$ python -q
>>> import numpy as np
>>> np.set_printoptions(precision=2, suppress=True, linewidth=100, sign=" ")
>>> W0 = np.loadtxt("arr.csv", delimiter=",")
>>> W0.round(2) + 0
array([[ 28.02,   5.14,  -3.97,  -7.87,  -5.16, -15.28,  -2.81,  -9.32,  10.31],
       [ 18.23,   2.92,  -3.6 ,  -3.09,  -3.17,  -8.88,  -4.27,  -7.4 ,   6.34],
       [ 17.58,   2.77,  -3.55,  -2.8 ,  -3.04,  -8.47,  -4.33,  -7.26,   6.09],
       [  8.71,   0.64,  -2.54,   0.42,  -1.43,  -3.34,  -4.43,  -4.94,   2.87],
       [  8.61,   0.62,  -2.52,   0.45,  -1.42,  -3.29,  -4.42,  -4.91,   2.84],
       [  8.37,   0.56,  -2.48,   0.51,  -1.38,  -3.16,  -4.4 ,  -4.83,   2.76],
       [  7.34,   0.31,  -2.29,   0.75,  -1.21,  -2.64,  -4.26,  -4.49,   2.42],
       [  6.72,   0.17,  -2.16,   0.88,  -1.11,  -2.34,  -4.15,  -4.27,   2.23],
       [  5.82,  -0.04,  -1.96,   1.03,  -0.97,  -1.92,  -3.96,  -3.93,   1.95],
       [  3.82,  -0.47,  -1.42,   1.18,  -0.68,  -1.07,  -3.31,  -3.06,   1.36],
       [  2.96,  -0.62,  -1.14,   1.15,  -0.56,  -0.76,  -2.91,  -2.61,   1.12],
       [  2.42,  -0.7 ,  -0.95,   1.07,  -0.49,  -0.59,  -2.59,  -2.3 ,   0.97],
       [  2.26,  -0.71,  -0.89,   1.04,  -0.46,  -0.54,  -2.48,  -2.19,   0.93],
       [  2.22,  -0.72,  -0.87,   1.03,  -0.46,  -0.53,  -2.46,  -2.17,   0.92],
       [  2.04,  -0.73,  -0.8 ,   0.99,  -0.43,  -0.48,  -2.33,  -2.05,   0.87],
       [  1.79,  -0.75,  -0.69,   0.93,  -0.4 ,  -0.42,  -2.14,  -1.87,   0.8 ],
       [  1.62,  -0.75,  -0.62,   0.87,  -0.37,  -0.37,  -1.99,  -1.74,   0.75],
       [  1.31,  -0.74,  -0.49,   0.76,  -0.33,  -0.31,  -1.72,  -1.5 ,   0.66],
       [  0.96,  -0.68,  -0.33,   0.59,  -0.27,  -0.23,  -1.34,  -1.18,   0.54],
       [  0.64,  -0.58,  -0.18,   0.41,  -0.21,  -0.18,  -0.95,  -0.85,   0.42],
       [  0.52,  -0.51,  -0.13,   0.33,  -0.18,  -0.16,  -0.78,  -0.71,   0.36],
       [  0.36,  -0.41,  -0.07,   0.23,  -0.14,  -0.12,  -0.56,  -0.51,   0.28],
       [ -0.04,   0.06,   0.  ,  -0.02,   0.02,   0.02,   0.06,   0.06,  -0.04],
       [ -0.36,   0.68,  -0.11,  -0.06,   0.23,   0.28,   0.45,   0.53,  -0.46],
       [ -0.41,   0.77,  -0.14,  -0.05,   0.26,   0.33,   0.48,   0.59,  -0.53],
       [ -0.74,   1.48,  -0.44,   0.17,   0.54,   0.77,   0.6 ,   0.95,  -1.08],
       [ -1.05,   2.12,  -0.79,   0.53,   0.81,   1.26,   0.53,   1.2 ,  -1.63],
       [ -1.33,   2.62,  -1.11,   0.9 ,   1.05,   1.71,   0.39,   1.37,  -2.09],
       [ -1.72,   3.25,  -1.56,   1.47,   1.36,   2.35,   0.12,   1.53,  -2.72],
       [ -2.16,   3.88,  -2.06,   2.14,   1.7 ,   3.07,  -0.24,   1.68,  -3.4 ],
       [ -6.69,   8.36,  -6.55,   9.14,   4.7 ,  10.08,  -4.74,   2.18,  -9.41],
       [ -7.73,   9.13,  -7.46,  10.7 ,   5.32,  11.6 ,  -5.79,   2.22, -10.64],
       [ -9.97,  10.67,  -9.38,  14.04,   6.62,  14.84,  -8.08,   2.25, -13.23],
       [-21.45,  16.85, -18.19,  30.47,  12.72,  30.62, -19.52,   2.07, -25.44],
       [-22.9 ,  17.51, -19.22,  32.48,  13.45,  32.55, -20.93,   2.03, -26.9 ],
       [-22.94,  17.53, -19.25,  32.53,  13.47,  32.59, -20.96,   2.03, -26.93],
       [-23.64,  17.84, -19.74,  33.5 ,  13.82,  33.52, -21.65,   2.01, -27.64]])
>>> # rows and columns are dependent
>>> np.linalg.matrix_rank(W0, rtol=0.1)
np.int64(2)
>>> [round(float(x), 2) for x in np.linalg.svd(W0, compute_uv=False)[:3]]
[146.65, 48.26, 13.61]
>>> print(np.argsort(-np.linalg.norm(W0, axis=0).round(6), kind="stable")[:3])
[ 5  3  0]
>>> round(float(np.linalg.norm(W0, 2) / np.linalg.norm(W0)), 2)
0.95
